In [1]: import numpy as np

In [2]: from numpy import linalg as LA

In [3]: np.set_printoptions(precision=1, suppress=True, linewidth=100, floatmode="fixed")

In [4]: def tidy(a):
   ...:     return np.round(a, 1) + 0
   ...: 

In [5]: W0 = np.loadtxt("test15.csv", delimiter=",")

In [6]: print(W0)
[[  0.0   3.0   3.0  -2.0 -16.0  -1.0 -14.0  15.0   7.0  -7.0   4.0   7.0   1.0  -4.0   0.0]
 [ -3.0   0.0 -16.0  -8.0 -11.0   7.0   6.0  -2.0  -5.0  -7.0  -4.0  -4.0   1.0 -15.0  11.0]
 [ -3.0  16.0   0.0  11.0  17.0   9.0  -3.0 -12.0  -6.0   6.0  -1.0  -1.0   8.0  -1.0   6.0]
 [  2.0   8.0 -11.0   0.0  -5.0   5.0  -5.0  14.0  -5.0  -3.0  -7.0   8.0   4.0 -10.0  16.0]
 [ 16.0  11.0 -17.0   5.0   0.0  12.0  14.0  -9.0   1.0  -2.0  10.0   0.0   3.0  -4.0 -13.0]
 [  1.0  -7.0  -9.0  -5.0 -12.0   0.0 -16.0  13.0  -2.0  12.0  11.0 -14.0  11.0  10.0  -1.0]
 [ 14.0  -6.0   3.0   5.0 -14.0  16.0   0.0 -16.0 -15.0 -12.0  -6.0   4.0   0.0 -17.0  13.0]
 [-15.0   2.0  12.0 -14.0   9.0 -13.0  16.0   0.0 -12.0   2.0  15.0 -12.0  10.0  -2.0  -6.0]
 [ -7.0   5.0   6.0   5.0  -1.0   2.0  15.0  12.0   0.0   3.0  13.0  -1.0   7.0  -5.0  -6.0]
 [  7.0   7.0  -6.0   3.0   2.0 -12.0  12.0  -2.0  -3.0   0.0  16.0   2.0  -8.0  -6.0  -1.0]
 [ -4.0   4.0   1.0   7.0 -10.0 -11.0   6.0 -15.0 -13.0 -16.0   0.0  14.0 -15.0   5.0  -6.0]
 [ -7.0   4.0   1.0  -8.0   0.0  14.0  -4.0  12.0   1.0  -2.0 -14.0   0.0  -7.0   0.0  12.0]
 [ -1.0  -1.0  -8.0  -4.0  -3.0 -11.0   0.0 -10.0  -7.0   8.0  15.0   7.0   0.0   0.0  -7.0]
 [  4.0  15.0   1.0  10.0   4.0 -10.0  17.0   2.0   5.0   6.0  -5.0   0.0   0.0   0.0   3.0]
 [  0.0 -11.0  -6.0 -16.0  13.0   1.0 -13.0   6.0   6.0   1.0   6.0 -12.0   7.0  -3.0   0.0]]

In [7]: LA.lstsq(W0[:-1].T, W0[-1])[2]
Out[7]: np.int32(14)

In [8]: print(np.abs(np.diag(LA.qr(W0)[1])) > 1e-9)
[ True  True  True  True  True  True  True  True  True  True  True  True  True  True False]

In [9]: np.allclose(W0[:-1].T @ LA.lstsq(W0[:-1].T, W0[-1])[0], W0[-1])
Out[9]: True

In [10]: r = LA.matrix_rank(W0)

In [11]: r
Out[11]: np.int64(14)

In [12]: null = LA.svd(W0)[2][r:].T

In [13]: null.shape
Out[13]: (15, 1)

In [14]: [int(LA.matrix_rank(W0[:i])) for i in range(1, len(W0) + 1)]
Out[14]: [1, 2, 3, 4, 5, 6, 7, 8, 9, 10, 11, 12, 13, 14, 14]

In [15]: [int(LA.matrix_rank(np.delete(W0, i, axis=0))) for i in range(15)]
Out[15]: [14, 14, 14, 14, 14, 14, 14, 14, 14, 14, 14, 14, 14, 14, 14]

In [16]: np.allclose(W0 @ null, 0)
Out[16]: True

In [17]: tidy(W0 @ null)
Out[17]: 
array([[0.0],
       [0.0],
       [0.0],
       [0.0],
       [0.0],
       [0.0],
       [0.0],
       [0.0],
       [0.0],
       [0.0],
       [0.0],
       [0.0],
       [0.0],
       [0.0],
       [0.0]])

In [18]: U, s, Vt = LA.svd(W0)

In [19]: tidy(s)
Out[19]: array([61.2, 61.2, 43.6, 43.6, 38.1, 38.1, 26.7, 26.7, 20.6, 20.6, 12.5, 12.5,  9.2,  9.2,  0.0])

In [20]: A2 = U[:, :14] @ np.diag(s[:14]) @ Vt[:14]

In [21]: print(tidy(LA.norm(W0 - A2) / LA.norm(W0)))
0.0

In [22]: tidy(LA.norm(W0 - A2, 2)), tidy(s[14])
Out[22]: (np.float64(0.0), np.float64(0.0))

In [23]: LA.matrix_rank(A2)
Out[23]: np.int64(14)

In [24]: rng = np.random.default_rng(66)

In [25]: idx = rng.permutation(15)

In [26]: idx
Out[26]: array([13,  9,  1, 14,  5,  7,  0,  8,  4, 12,  6,  2,  3, 11, 10])

In [27]: A2 = W0[idx][:, idx]

In [28]: tidy(np.sort(np.abs(LA.eigvals(A2))))
Out[28]: array([ 0.0,  9.2,  9.2, 12.5, 12.5, 20.6, 20.6, 26.7, 26.7, 38.1, 38.1, 43.6, 43.6, 61.2, 61.2])

In [29]: np.trace(A2)
Out[29]: np.float64(0.0)

In [30]: E = np.load("arr.npy")

In [31]: E
Out[31]: 
array([[4.0, 0.0, 0.0, 0.0, 3.0],
       [0.0, 4.0, 0.0, 3.0, 0.0],
       [0.0, 0.0, 4.0, 0.0, 0.0],
       [0.0, 3.0, 0.0, 4.0, 0.0],
       [3.0, 0.0, 0.0, 0.0, 4.0]])

In [32]: # symmetric

In [33]: evals, V = LA.eigh(E)

In [34]: x = np.array([1, 1, 0, 1, 0])

In [35]: tidy(V * np.sqrt(evals) @ V.T)
Out[35]: 
array([[1.8, 0.0, 0.0, 0.0, 0.8],
       [0.0, 1.8, 0.0, 0.8, 0.0],
       [0.0, 0.0, 2.0, 0.0, 0.0],
       [0.0, 0.8, 0.0, 1.8, 0.0],
       [0.8, 0.0, 0.0, 0.0, 1.8]])

In [36]: tidy(LA.eigvalsh(E[1:, 1:]))
Out[36]: array([1.0, 4.0, 4.0, 7.0])

In [37]: tidy(V * np.abs(evals) @ V.T)
Out[37]: 
array([[4.0, 0.0, 0.0, 0.0, 3.0],
       [0.0, 4.0, 0.0, 3.0, 0.0],
       [0.0, 0.0, 4.0, 0.0, 0.0],
       [0.0, 3.0, 0.0, 4.0, 0.0],
       [3.0, 0.0, 0.0, 0.0, 4.0]])

In [38]: x @ E @ x
Out[38]: np.float64(18.0)
